In [1]: import numpy as np

In [2]: from numpy import linalg as LA

In [3]: np.set_printoptions(suppress=True, linewidth=140)

In [4]: tidy = lambda a: np.round(a, 2) + 0

In [5]: Q, _ = LA.qr(np.array([[-1.2, 1.0, -0.7, -1.2, -0.6],
   ...:     [-0.2, -0.2, -0.2, -0.2, 1.0],
   ...:     [-1.6, -1.2, 0.6, -0.3, 0.9],
   ...:     [-0.5, 0.3, -1.1, 2.0, -0.7],
   ...:     [2.6, -0.6, 2.3, 0.1, 1.0]]))

In [6]: feats = 4 * Q

In [7]: tidy(feats)
Out[7]: 
array([[-1.44,  2.13, -2.73, -0.6 ,  1.26],
       [-0.24, -0.51,  0.95,  1.69,  3.46],
       [-1.93, -3.17, -1.17, -0.92,  0.16],
       [-0.6 ,  0.61,  1.98, -3.19,  1.07],
       [ 3.13, -0.89, -1.53, -1.32,  1.15]])

In [8]: T = np.stack([feats, -2 * feats, feats[::-1]])

In [9]: tidy(LA.det(T))
Out[9]: array([  1024., -32768.,   1024.])

In [10]: tidy(T.sum(axis=0))
Out[10]: 
array([[ 4.57, -3.02,  1.2 , -0.73, -0.11],
       [-0.36,  1.12,  1.04, -4.88, -2.39],
       [ 0.  ,  0.  ,  0.  ,  0.  ,  0.  ],
       [ 0.36, -1.12, -1.04,  4.88,  2.39],
       [-4.57,  3.02, -1.2 ,  0.73,  0.11]])

In [11]: tidy(LA.norm(T, axis=(1, 2)))
Out[11]: array([ 8.94, 17.89,  8.94])

In [12]: (T @ feats.T).shape
Out[12]: (3, 5, 5)

In [13]: tidy(np.einsum("ii->", feats))
Out[13]: np.float64(-5.18)

In [14]: tidy(np.kron(np.eye(2, dtype=int), feats))
Out[14]: 
array([[-1.44,  2.13, -2.73, -0.6 ,  1.26,  0.  ,  0.  ,  0.  ,  0.  ,  0.  ],
       [-0.24, -0.51,  0.95,  1.69,  3.46,  0.  ,  0.  ,  0.  ,  0.  ,  0.  ],
       [-1.93, -3.17, -1.17, -0.92,  0.16,  0.  ,  0.  ,  0.  ,  0.  ,  0.  ],
       [-0.6 ,  0.61,  1.98, -3.19,  1.07,  0.  ,  0.  ,  0.  ,  0.  ,  0.  ],
       [ 3.13, -0.89, -1.53, -1.32,  1.15,  0.  ,  0.  ,  0.  ,  0.  ,  0.  ],
       [ 0.  ,  0.  ,  0.  ,  0.  ,  0.  , -1.44,  2.13, -2.73, -0.6 ,  1.26],
       [ 0.  ,  0.  ,  0.  ,  0.  ,  0.  , -0.24, -0.51,  0.95,  1.69,  3.46],
       [ 0.  ,  0.  ,  0.  ,  0.  ,  0.  , -1.93, -3.17, -1.17, -0.92,  0.16],
       [ 0.  ,  0.  ,  0.  ,  0.  ,  0.  , -0.6 ,  0.61,  1.98, -3.19,  1.07],
       [ 0.  ,  0.  ,  0.  ,  0.  ,  0.  ,  3.13, -0.89, -1.53, -1.32,  1.15]])

In [15]: tidy(np.poly(feats))
Out[15]: array([    1.  ,     5.18,     5.27,   -21.06,  -331.34, -1024.  ])

In [16]: tidy(LA.det(feats[::-1]))
Out[16]: np.float64(1024.0)

In [17]: B = feats / np.sqrt((feats ** 2).mean(axis=1, keepdims=True))

In [18]: tidy(LA.norm(B, axis=1))
Out[18]: array([2.24, 2.24, 2.24, 2.24, 2.24])

In [19]: u = np.array([1, -2, 0, 0, 1])

In [20]: B = feats + np.outer(u, np.eye(5)[1])

In [21]: LA.matrix_rank(B - feats)
Out[21]: np.int64(1)

In [22]: tidy(B)
Out[22]: 
array([[-1.44,  3.13, -2.73, -0.6 ,  1.26],
       [-0.24, -2.51,  0.95,  1.69,  3.46],
       [-1.93, -3.17, -1.17, -0.92,  0.16],
       [-0.6 ,  0.61,  1.98, -3.19,  1.07],
       [ 3.13,  0.11, -1.53, -1.32,  1.15]])

In [23]: tidy(LA.det(B) / LA.det(feats)), tidy(1 + LA.solve(feats, u)[1])
Out[23]: (np.float64(1.14), np.float64(1.14))

In [24]: B = feats / LA.norm(feats, axis=1, keepdims=True)

In [25]: gram = B @ B.T

In [26]: tidy(gram)
Out[26]: 
array([[1., 0., 0., 0., 0.],
       [0., 1., 0., 0., 0.],
       [0., 0., 1., 0., 0.],
       [0., 0., 0., 1., 0.],
       [0., 0., 0., 0., 1.]])

In [27]: np.argwhere(np.triu(np.abs(gram) > 0.95, 1))
Out[27]: array([], shape=(0, 2), dtype=int64)

In [28]: (np.abs(gram) > 0.9).astype(int)
Out[28]: 
array([[1, 0, 0, 0, 0],
       [0, 1, 0, 0, 0],
       [0, 0, 1, 0, 0],
       [0, 0, 0, 1, 0],
       [0, 0, 0, 0, 1]])

In [29]: tidy(gram[4])
Out[29]: array([0., 0., 0., 0., 1.])

In [30]: tidy(LA.norm(B, axis=1))
Out[30]: array([1., 1., 1., 1., 1.])

In [31]: K = np.loadtxt("case7.csv", delimiter=",")

In [32]: K
Out[32]: 
array([[ 1., -1., -1.,  1., -1.,  1.,  1., -1.],
       [ 1., -1., -1.,  1.,  1., -1., -1.,  1.],
       [ 1.,  1.,  1.,  1., -1., -1., -1., -1.]])

In [33]: rng = np.random.default_rng(369268)

In [34]: B = feats + rng.integers(-2, 3, (5, 4)) @ rng.integers(-2, 3, (4, 5))

In [35]: tidy(B)
Out[35]: 
array([[  5.56,  -0.87,  -1.73,   1.4 ,   3.26],
       [ -6.24,  -0.51,  -6.05,  -6.31,   0.46],
       [ -3.93,  -1.17, -13.17, -10.92,   0.16],
       [ -4.6 ,   0.61,   5.98,  -1.19,  -0.93],
       [ -2.87,  -6.89,   0.47,  -3.32,  -2.85]])

In [36]: np.abs(B - feats).sum(axis=1)
Out[36]: array([15., 24., 26., 12., 20.])

In [37]: tidy(B - feats)
Out[37]: 
array([[  7.,  -3.,   1.,   2.,   2.],
       [ -6.,   0.,  -7.,  -8.,  -3.],
       [ -2.,   2., -12., -10.,   0.],
       [ -4.,   0.,   4.,   2.,  -2.],
       [ -6.,  -6.,   2.,  -2.,  -4.]])
